% python3 -q
>>> import numpy as np
>>> from numpy import linalg as LA
>>> np.set_printoptions(precision=1, suppress=True, linewidth=100)
>>> E = np.array([[2, 0], [-1, 1], [2, 2], [-2, -1], [2, -3], [2, 3], [0, -3], [0, -2]])
>>> E[-1] = E[0] + -1 * E[1]
>>> E
array([[ 2,  0],
       [-1,  1],
       [ 2,  2],
       [-2, -1],
       [ 2, -3],
       [ 2,  3],
       [ 0, -3],
       [ 3, -1]])
>>> P = E @ LA.solve(E.T @ E, E.T)
>>> np.allclose(P @ P, P)
True
>>> np.round(P @ E[:, 0], 1) + 0
array([ 2., -1.,  2., -2.,  2.,  2.,  0.,  3.])
>>> np.round(LA.eigvalsh(P), 1) + 0
array([0., 0., 0., 0., 0., 0., 1., 1.])
>>> LA.matrix_rank(np.eye(8) - P)
np.int64(6)
>>> G = E.T @ E
>>> np.diag(G)
array([30, 34])
>>> LA.eigvalsh(G)[::-1]
array([34.8, 29.2])
>>> theta = np.radians(90)
>>> R = np.eye(2)
>>> R[1, 1] = R[0, 0] = np.cos(theta)
>>> R[1, 0], R[0, 1] = -np.sin(theta), np.sin(theta)
>>> R.round(1) + 0
array([[ 0.,  1.],
       [-1.,  0.]])
>>> Y = E @ R.T
>>> np.abs(Y - E).max(axis=0)
array([5., 5.])
>>> Y.round(1) + 0
array([[ 0., -2.],
       [ 1.,  1.],
       [ 2., -2.],
       [-1.,  2.],
       [-3., -2.],
       [ 3., -2.],
       [-3.,  0.],
       [-1., -3.]])
>>> LA.svd(E, compute_uv=False), LA.svd(Y, compute_uv=False)
(array([5.9, 5.4]), array([5.9, 5.4]))
>>> x = np.array([-1, -2])
>>> rhs = E @ x
>>> LA.solve(E.T @ E, E.T @ rhs)
array([-1., -2.])
>>> rng = np.random.default_rng(35213)
>>> rhs = rhs + 0.1 * rng.normal(size=8)
>>> rhs
array([-2. , -1.1, -6. ,  4. ,  4. , -7.9,  6.2, -1.2])
>>> beta, *_ = LA.lstsq(E, rhs)
>>> np.round(LA.norm(rhs - E @ beta), 1)
np.float64(0.3)
>>> feats, _ = LA.qr(np.array([[1.1, 1.6, 0.1, 0.2, -0.4, -0.2, -1.3],
...     [0.8, 1.1, -0.1, -0.2, 0.5, -0.2, 0.5],
...     [-2.0, 0.6, -1.1, -2.0, 0.6, -1.5, -0.8],
...     [-2.2, -1.0, -1.2, -1.0, 0.1, -0.1, 1.6],
...     [0.2, -0.6, 0.7, 0.0, -0.9, 1.6, -1.2],
...     [0.9, 0.7, -0.1, -1.0, -1.2, -0.6, 0.0],
...     [-1.5, -0.6, 0.3, 1.6, -0.7, 0.0, 1.3]]))
>>> feats.round(1) + 0
array([[-0.3, -0.6, -0.2, -0.2, -0.3,  0.4, -0.5],
       [-0.2, -0.4,  0. , -0.1,  0.2,  0.3,  0.8],
       [ 0.5, -0.6, -0.1,  0.5,  0.2, -0.1, -0.1],
       [ 0.6,  0.1,  0.5, -0.2, -0.3,  0.5,  0. ],
       [-0.1,  0.3, -0.4,  0.7, -0.1,  0.6,  0.1],
       [-0.2, -0.2,  0.2,  0.3, -0.7, -0.4,  0.3],
       [ 0.4,  0. , -0.7, -0.3, -0.3, -0.1,  0.3]])
>>> def softmax(z):
...     e = np.exp(z - z.max(axis=-1, keepdims=True))
...     return e / e.sum(axis=-1, keepdims=True)
... 
>>> softmax(feats[3])
array([0.2, 0.1, 0.2, 0.1, 0.1, 0.2, 0.1])
>>> softmax(feats).sum(axis=1)
array([1., 1., 1., 1., 1., 1., 1.])
>>> softmax(feats[3] + 5)
array([0.2, 0.1, 0.2, 0.1, 0.1, 0.2, 0.1])
>>> S = feats @ feats.T / np.sqrt(7)
>>> softmax(S).round(6).argmax(axis=1)
array([0, 1, 2, 3, 4, 5, 6])
>>> np.round(softmax(S)[3] @ feats, 1) + 0
array([ 0.1, -0.2,  0. ,  0.1, -0.2,  0.2,  0.1])
>>> softmax(S + np.triu(np.full(S.shape, -np.inf), 1))
array([[1. , 0. , 0. , 0. , 0. , 0. , 0. ],
       [0.4, 0.6, 0. , 0. , 0. , 0. , 0. ],
       [0.3, 0.3, 0.4, 0. , 0. , 0. , 0. ],
       [0.2, 0.2, 0.2, 0.3, 0. , 0. , 0. ],
       [0.2, 0.2, 0.2, 0.2, 0.3, 0. , 0. ],
       [0.2, 0.2, 0.2, 0.2, 0.2, 0.2, 0. ],
       [0.1, 0.1, 0.1, 0.1, 0.1, 0.1, 0.2]])
>>> x = np.array([2, -3, -3, 0, 0, 1, 3])
>>> np.abs(LA.eigvals(feats))
array([1., 1., 1., 1., 1., 1., 1.])
>>> round(LA.norm(x), 1), np.round(LA.norm(feats @ x), 1)
(np.float64(5.7), np.float64(5.7))
>>> 7 - LA.matrix_rank(feats - np.eye(7), tol=1e-8)
np.int64(1)
>>> round(LA.det(feats), 1)
np.float64(1.0)
>>> Y = np.array([[1, 1], [1, -1]])
>>> J = np.kron(Y, np.kron(Y, Y))[rng.permutation(8)][:5]
>>> J
array([[ 1,  1, -1, -1,  1,  1, -1, -1],
       [ 1, -1, -1,  1, -1,  1,  1, -1],
       [ 1, -1,  1, -1, -1,  1, -1,  1],
       [ 1, -1, -1,  1,  1, -1, -1,  1],
       [ 1,  1,  1,  1,  1,  1,  1,  1]])
>>> Y = J[0, 0] * J[1:] - np.outer(J[1:, 0], J[0])
>>> Y
array([[ 0, -2,  0,  2, -2,  0,  2,  0],
       [ 0, -2,  2,  0, -2,  0,  0,  2],
       [ 0, -2,  0,  2,  0, -2,  0,  2],
       [ 0,  0,  2,  2,  0,  0,  2,  2]])
>>> LA.matrix_rank(Y), LA.matrix_rank(J)
(np.int64(4), np.int64(5))
>>> Y - Y[0]
array([[ 0,  0,  0,  0,  0,  0,  0,  0],
       [ 0,  0,  2, -2,  0,  0, -2,  2],
       [ 0,  0,  0,  0,  2, -2, -2,  2],
       [ 0,  2,  2,  0,  2,  0,  0,  2]])
>>> np.unravel_index(np.abs(Y).argmax(), Y.shape)
(np.int64(0), np.int64(1))
>>> LA.matrix_rank(Y)
np.int64(4)
>>> Y.shape
(4, 8)
>>> np.count_nonzero(Y)
np.int64(16)
>>> Y.sum(axis=0)
array([ 0, -6,  4,  6, -4, -2,  4,  6])
>>> u = np.array([1, 5])
>>> np.correlate(J[1], J[4], "full")
array([ 1,  0, -1,  0, -1,  0,  1,  0, -1,  0,  1,  0,  1,  0, -1])
>>> Y = J / LA.norm(J, axis=1, keepdims=True)
>>> G = Y @ Y.T
>>> LA.norm(Y, axis=1)
array([1., 1., 1., 1., 1.])
>>> softmax(J).sum(axis=1)
array([1., 1., 1., 1., 1.])
>>> np.round(softmax(10 * J[0]), 1) + 0
array([0.2, 0.2, 0. , 0. , 0.2, 0.2, 0. , 0. ])
>>> S = J @ J.T / np.sqrt(8)
>>> np.round(softmax(S), 1) + 0
array([[0.8, 0. , 0. , 0. , 0. ],
       [0. , 0.8, 0. , 0. , 0. ],
       [0. , 0. , 0.8, 0. , 0. ],
       [0. , 0. , 0. , 0.8, 0. ],
       [0. , 0. , 0. , 0. , 0.8]])
>>> np.round(softmax(S + np.triu(np.full(S.shape, -np.inf), 1)), 1) + 0
array([[1. , 0. , 0. , 0. , 0. ],
       [0.1, 0.9, 0. , 0. , 0. ],
       [0.1, 0.1, 0.9, 0. , 0. ],
       [0.1, 0.1, 0.1, 0.8, 0. ],
       [0. , 0. , 0. , 0. , 0.8]])
>>> m1 = np.diag(3 * np.array([3, 3, 0, 0])) + np.array([[1, -2, 2, 1], [1, -2, 0, -1], [-1, 0, -1, 1], [2, 1, -2, 1]])
>>> m1
array([[10, -2,  2,  1],
       [ 1,  7,  0, -1],
       [-1,  0, -1,  1],
       [ 2,  1, -2,  1]])
>>> U, sv, vt = LA.svd(m1, full_matrices=False)
>>> np.abs(U[:, 0]).round(6).argmax()
np.int64(0)
>>> round(float(np.sqrt((sv ** 2).sum())), 1), round(float(LA.norm(m1)), 1)
(13.2, 13.2)
>>> np.allclose(U * sv @ vt, m1)
True
>>> sv
array([10.6,  7.2,  2.8,  0.6])
>>> np.round(U.T @ U, 1) + 0
array([[1., 0., 0., 0.],
       [0., 1., 0., 0.],
       [0., 0., 1., 0.],
       [0., 0., 0., 1.]])
>>> data = np.load("w.npy")
>>> data
array([[-0.4,  1.1,  5.3],
       [-2. ,  1.7,  6.3],
       [-0.9, -0.5,  3.2],
       [ 0.6,  0. ,  3.1],
       [-0.2, -0.5,  4. ],
       [-0.5,  0.6,  5.4],
       [-1.5, -0.5,  4.2],
       [ 0.3,  0.9,  4.4],
       [ 1.4, -1.3,  4.5],
       [ 0.6,  1.7,  4.5],
       [ 0.5, -0.6,  4.8],
       [-0.3,  0.4,  4.3],
       [ 1.7,  0. ,  3.8],
       [-0.4, -1. ,  5.3],
       [-0.7, -1.3,  3.8]])
>>> W = np.array([[5, -3, -4], [3, 8, 9], [8, 2, -3]])
>>> beta = np.array([3, 3, -2])
>>> H = np.maximum(data @ W + beta, 0)
>>> LA.matrix_rank(H)
np.int64(3)
>>> (H > 0).mean(axis=0)
array([1. , 0.9, 0.1])
>>> (H > 0).astype(int)
array([[1, 1, 0],
       [1, 1, 1],
       [1, 1, 0],
       [1, 1, 0],
       [1, 1, 0],
       [1, 1, 0],
       [1, 1, 0],
       [1, 1, 0],
       [1, 0, 0],
       [1, 1, 0],
       [1, 1, 0],
       [1, 1, 0],
       [1, 1, 0],
       [1, 1, 0],
       [1, 1, 0]])
>>> W2 = np.array([[2, 1, 0], [0, 2, 1], [0, 1, 1]])
>>> W @ W2
array([[10, -5, -7],
       [ 6, 28, 17],
       [16,  9, -1]])
>>> Y = data / LA.norm(data, axis=1, keepdims=True)
>>> G = Y @ Y.T
>>> (G - 2 * np.eye(15)).round(6).argmax(axis=1)
array([ 5,  0,  6, 10, 13, 11,  2,  0, 10,  7,  3,  5,  3,  4, 13])
>>> F = np.array([[-2, -1, 0], [-1, 2, 0], [1, 2, -3], [0, 1, 0]])
>>> F[2] = F[1]
>>> F
array([[-2, -1,  0],
       [-1,  2,  0],
       [-1,  2,  0],
       [ 0,  1,  0]])
>>> T = np.stack([F, -3 * F, F[::-1]])
>>> LA.matrix_rank(T)
array([2, 2, 2])
>>> LA.matrix_rank(T.reshape(3, -1))
np.int64(2)
>>> LA.norm(T, axis=(1, 2))
array([ 4., 12.,  4.])
>>> T.sum(axis=0)
array([[ 4,  3,  0],
       [ 1, -2,  0],
       [ 1, -2,  0],
       [-2, -3,  0]])
>>> (T @ F.T).shape
(3, 4, 4)
>>> K = np.load("data.npy")
>>> K
array([[ 1, -1,  1, -1,  1, -1,  1, -1],
       [ 1,  1,  1,  1,  1,  1,  1,  1],
       [ 1, -1, -1,  1, -1,  1,  1, -1],
       [ 1,  1, -1, -1, -1, -1,  1,  1],
       [ 1, -1, -1,  1,  1, -1, -1,  1]])
>>> J - J[0]
array([[ 0,  0,  0,  0,  0,  0,  0,  0],
       [ 0, -2,  0,  2, -2,  0,  2,  0],
       [ 0, -2,  2,  0, -2,  0,  0,  2],
       [ 0, -2,  0,  2,  0, -2,  0,  2],
       [ 0,  0,  2,  2,  0,  0,  2,  2]])
>>> J.mean(axis=0)
array([ 1. , -0.2, -0.2,  0.2,  0.2,  0.6, -0.2,  0.2])
>>> J.sum(axis=1)
array([0, 0, 0, 0, 8])
>>> mat = np.load("a.npy")
>>> mat
array([[ 0,  3,  0,  0],
       [-1,  2, -1, -1],
       [-2,  1, -2, -2],
       [ 0,  3,  0,  0]])
>>> # columns 0 and 2 are equal
>>> np.round(np.poly(mat), 1) + 0
array([1., 0., 3., 0., 0.])
>>> np.einsum("ii->", mat)
np.int64(0)
>>> np.round(LA.eigvals(mat).sum().real, 1)
np.float64(0.0)
>>> round(float(LA.det(mat[::-1])), 1)
0.0
>>> mat.reshape(2, -1)
array([[ 0,  3,  0,  0, -1,  2, -1, -1],
       [-2,  1, -2, -2,  0,  3,  0,  0]])
>>> T = mat.reshape(4, 2, -1)
>>> T.transpose(1, 0, 2)
array([[[ 0,  3],
        [-1,  2],
        [-2,  1],
        [ 0,  3]],

       [[ 0,  0],
        [-1, -1],
        [-2, -2],
        [ 0,  0]]])
>>> T.shape
(4, 2, 2)
>>> np.einsum("ihd,ihd->ih", T, T)
array([[9, 0],
       [5, 2],
       [5, 8],
       [9, 0]])
>>> T[:, 0]
array([[ 0,  3],
       [-1,  2],
       [-2,  1],
       [ 0,  3]])
>>> T.sum(axis=1)
array([[ 0,  3],
       [-2,  1],
       [-4, -1],
       [ 0,  3]])
>>> P = np.triu(np.array([[-5, 2, 1, -1], [-1, 2, 5, 0], [0, 2, 2, 2], [5, -4, 4, -4]]), 1) + np.eye(4)
>>> Y = P @ mat @ LA.inv(P)
>>> np.round(np.poly(Y), 1) + 0
array([1., 0., 3., 0., 0.])
>>> Y
array([[  -4.,   13.,  -65.,  122.],
       [ -11.,   29., -145.,  268.],
       [  -2.,   11.,  -55.,  106.],
       [   0.,    3.,  -15.,   30.]])
>>> round(float(LA.det(Y)), 1)
-0.0
